$ python -q
>>> import numpy as np
>>> np.set_printoptions(suppress=True, linewidth=120)
>>> arr = np.array([[1.4, 0.7, 0.5, -0.2],
...     [-0.4, 2.1, 0.0, -0.5],
...     [-1.0, 0.8, -0.2, 1.1],
...     [-0.4, -2.1, 1.0, -0.1],
...     [-0.5, 1.4, 0.6, 0.0],
...     [-0.4, 1.6, -1.0, 0.5],
...     [1.6, 0.6, 2.2, 0.0],
...     [-0.7, 0.4, 0.0, -0.7],
...     [-0.5, -1.6, 0.6, 1.0],
...     [-0.3, -1.2, -2.3, 1.0],
...     [-0.3, 2.6, 0.8, 0.0],
...     [-0.8, -0.2, -0.6, -1.0],
...     [0.8, 1.1, -1.2, 2.3],
...     [0.9, 0.6, -1.6, -1.8],
...     [1.3, 2.0, 0.8, 0.3],
...     [0.4, 0.0, -0.8, -0.1],
...     [-0.8, 0.3, 1.9, 0.1]])
>>> rng = np.random.default_rng(88)
>>> arr[:, 3] = 3 * arr[:, 0] + 0.1 * rng.normal(size=17)
>>> arr.round(2)
array([[ 1.4 ,  0.7 ,  0.5 ,  4.13],
       [-0.4 ,  2.1 ,  0.  , -1.25],
       [-1.  ,  0.8 , -0.2 , -3.11],
       [-0.4 , -2.1 ,  1.  , -1.16],
       [-0.5 ,  1.4 ,  0.6 , -1.54],
       [-0.4 ,  1.6 , -1.  , -1.11],
       [ 1.6 ,  0.6 ,  2.2 ,  4.9 ],
       [-0.7 ,  0.4 ,  0.  , -2.15],
       [-0.5 , -1.6 ,  0.6 , -1.35],
       [-0.3 , -1.2 , -2.3 , -1.01],
       [-0.3 ,  2.6 ,  0.8 , -1.05],
       [-0.8 , -0.2 , -0.6 , -2.5 ],
       [ 0.8 ,  1.1 , -1.2 ,  2.34],
       [ 0.9 ,  0.6 , -1.6 ,  2.76],
       [ 1.3 ,  2.  ,  0.8 ,  4.1 ],
       [ 0.4 ,  0.  , -0.8 ,  1.15],
       [-0.8 ,  0.3 ,  1.9 , -2.34]])
>>> dist = np.linalg.norm(arr[:, None] - arr[None], axis=-1)
>>> (dist + 1e9 * np.eye(17)).round(6).argmin(axis=1)
array([14, 10,  7,  8,  1,  1,  0, 11,  3, 11,  1,  7, 13, 12,  0, 12,  4])
>>> np.unravel_index(dist.round(6).argmax(), dist.shape)
(np.int64(2), np.int64(6))
>>> dist.shape
(17, 17)
>>> Xs = (arr - arr.mean(axis=0)) / arr.std(axis=0)
>>> np.argwhere(np.abs(Xs) > 2)
array([[3, 1],
       [9, 2]])
>>> c = np.linalg.lstsq(np.delete(Xs, 2, axis=1), Xs[:, 2])[0]
>>> np.abs(c).argmax()
np.int64(2)
>>> W0 = np.array([[0.0, -1.0, 0.0, -1.0, -1.0, 0.0],
...     [-1.0, 0.0, 0.0, -1.0, -1.0, 0.0],
...     [0.0, 0.0, 0.0, 0.0, 0.0, -1.0],
...     [-1.0, -1.0, 0.0, 0.0, -1.0, 0.0],
...     [-1.0, -1.0, 0.0, -1.0, 0.0, 0.0],
...     [0.0, 0.0, -1.0, 0.0, 0.0, 0.0]])
>>> # 2 blocks once reordered
>>> M2 = np.c_[arr[:, :3] @ np.array([[1, 1, 0], [2, 0, 2], [1, 2, 0]]), np.array([3, -2, -3, 0, -1, 2, 0, -1, -3, 2, 3, -1, 2, -3, 1, -2, 3])]
>>> M2.round(2)
array([[ 3.3,  2.4,  1.4,  3. ],
       [ 3.8, -0.4,  4.2, -2. ],
       [ 0.4, -1.4,  1.6, -3. ],
       [-3.6,  1.6, -4.2,  0. ],
       [ 2.9,  0.7,  2.8, -1. ],
       [ 1.8, -2.4,  3.2,  2. ],
       [ 5. ,  6. ,  1.2,  0. ],
       [ 0.1, -0.7,  0.8, -1. ],
       [-3.1,  0.7, -3.2, -3. ],
       [-5. , -4.9, -2.4,  2. ],
       [ 5.7,  1.3,  5.2,  3. ],
       [-1.8, -2. , -0.4, -1. ],
       [ 1.8, -1.6,  2.2,  2. ],
       [ 0.5, -2.3,  1.2, -3. ],
       [ 6.1,  2.9,  4. ,  1. ],
       [-0.4, -1.2,  0. , -2. ],
       [ 1.7,  3. ,  0.6,  3. ]])
>>> np.round(np.linalg.lstsq(arr, M2[:, 0])[0], 2) + 0
array([1., 2., 1., 0.])
>>> np.linalg.matrix_rank(M2)
np.int64(4)
>>> dist = np.linalg.norm(M2[:, None] - M2[None], axis=-1)
>>> np.flatnonzero(dist[0] < dist.mean() / 2)
array([ 0, 16])
>>> (dist + 1e9 * np.eye(17)).round(6).argmin(axis=1)
array([16,  4, 13,  8,  1, 12, 14, 15,  3, 11, 14, 15,  5,  2, 10,  7,  0])
>>> np.linalg.matrix_rank(dist ** 2)
np.int64(6)
>>> z = rng.permutation(6)
>>> z
array([5, 2, 3, 4, 1, 0])
>>> M2 = W0[z][:, z]
>>> np.diag(M2)
array([0., 0., 0., 0., 0., 0.])
>>> np.round(np.sort(np.abs(np.linalg.eigvals(M2))), 2)
array([1., 1., 1., 1., 1., 3.])
>>> M2
array([[ 0., -1.,  0.,  0.,  0.,  0.],
       [-1.,  0.,  0.,  0.,  0.,  0.],
       [ 0.,  0.,  0., -1., -1., -1.],
       [ 0.,  0., -1.,  0., -1., -1.],
       [ 0.,  0., -1., -1.,  0., -1.],
       [ 0.,  0., -1., -1., -1.,  0.]])
>>> np.allclose(M2, W0)
False
>>> z = rng.permutation(6)
>>> M2 = W0[:, z] * rng.choice([-1, 1], 6)
>>> M2
array([[ 1.,  1.,  0.,  0., -0.,  1.],
       [ 1.,  1.,  0.,  0.,  1., -0.],
       [-0., -0., -1.,  0., -0., -0.],
       [ 1., -0.,  0.,  0.,  1.,  1.],
       [-0.,  1.,  0.,  0.,  1.,  1.],
       [-0., -0.,  0., -1., -0., -0.]])
>>> Uu, _, VT = np.linalg.svd(W0.T @ M2)
>>> z
array([4, 3, 5, 2, 0, 1])
>>> X = np.loadtxt("out8.csv", delimiter=",")
>>> X.round(2)
array([[ 0.5 ,  0.  , -0.87,  0.  ,  0.  ,  0.  ],
       [ 0.  ,  1.  ,  0.  ,  0.  ,  0.  ,  0.  ],
       [ 0.87,  0.  ,  0.5 ,  0.  ,  0.  ,  0.  ],
       [ 0.  ,  0.  ,  0.  ,  1.  ,  0.  ,  0.  ],
       [ 0.  ,  0.  ,  0.  ,  0.  ,  1.  ,  0.  ],
       [ 0.  ,  0.  ,  0.  ,  0.  ,  0.  ,  1.  ]])
>>> round(np.abs(np.linalg.eigvals(X)).max(), 2)
np.float64(1.0)
>>> np.linalg.determinant(X)
Traceback (most recent call last):
  File "<python-input-39>", line 1, in <module>
    np.linalg.determinant(X)
    ^^^^^^^^^^^^^^^^^^^^^
AttributeError: module 'numpy.linalg' has no attribute 'determinant'
>>> np.round(np.sort(np.abs(np.linalg.eigvals(X))), 2)
array([1., 1., 1., 1., 1., 1.])
>>> np.round((X + X.T) / 2, 2)
array([[0.5, 0. , 0. , 0. , 0. , 0. ],
       [0. , 1. , 0. , 0. , 0. , 0. ],
       [0. , 0. , 0.5, 0. , 0. , 0. ],
       [0. , 0. , 0. , 1. , 0. , 0. ],
       [0. , 0. , 0. , 0. , 1. , 0. ],
       [0. , 0. , 0. , 0. , 0. , 1. ]])
>>> np.allclose(X @ X.T, X.T @ X)
True
>>> E = np.array([[-9, 9, 2, -9], [3, -7, -9, 9], [7, -2, 1, -6]])
>>> E[-1] = E[0] + 3 * E[1]
>>> E
array([[ -9,   9,   2,  -9],
       [  3,  -7,  -9,   9],
       [  0, -12, -25,  18]])
>>> M2 = E[0, 0] * E[1:] - np.outer(E[1:, 0], E[0])
>>> M2
array([[   0,   36,   75,  -54],
       [   0,  108,  225, -162]])
>>> np.flatnonzero(~M2.round(6).any(axis=1))
array([], dtype=int64)
>>> np.linalg.matrix_rank(M2), np.linalg.matrix_rank(E)
(np.int64(1), np.int64(2))
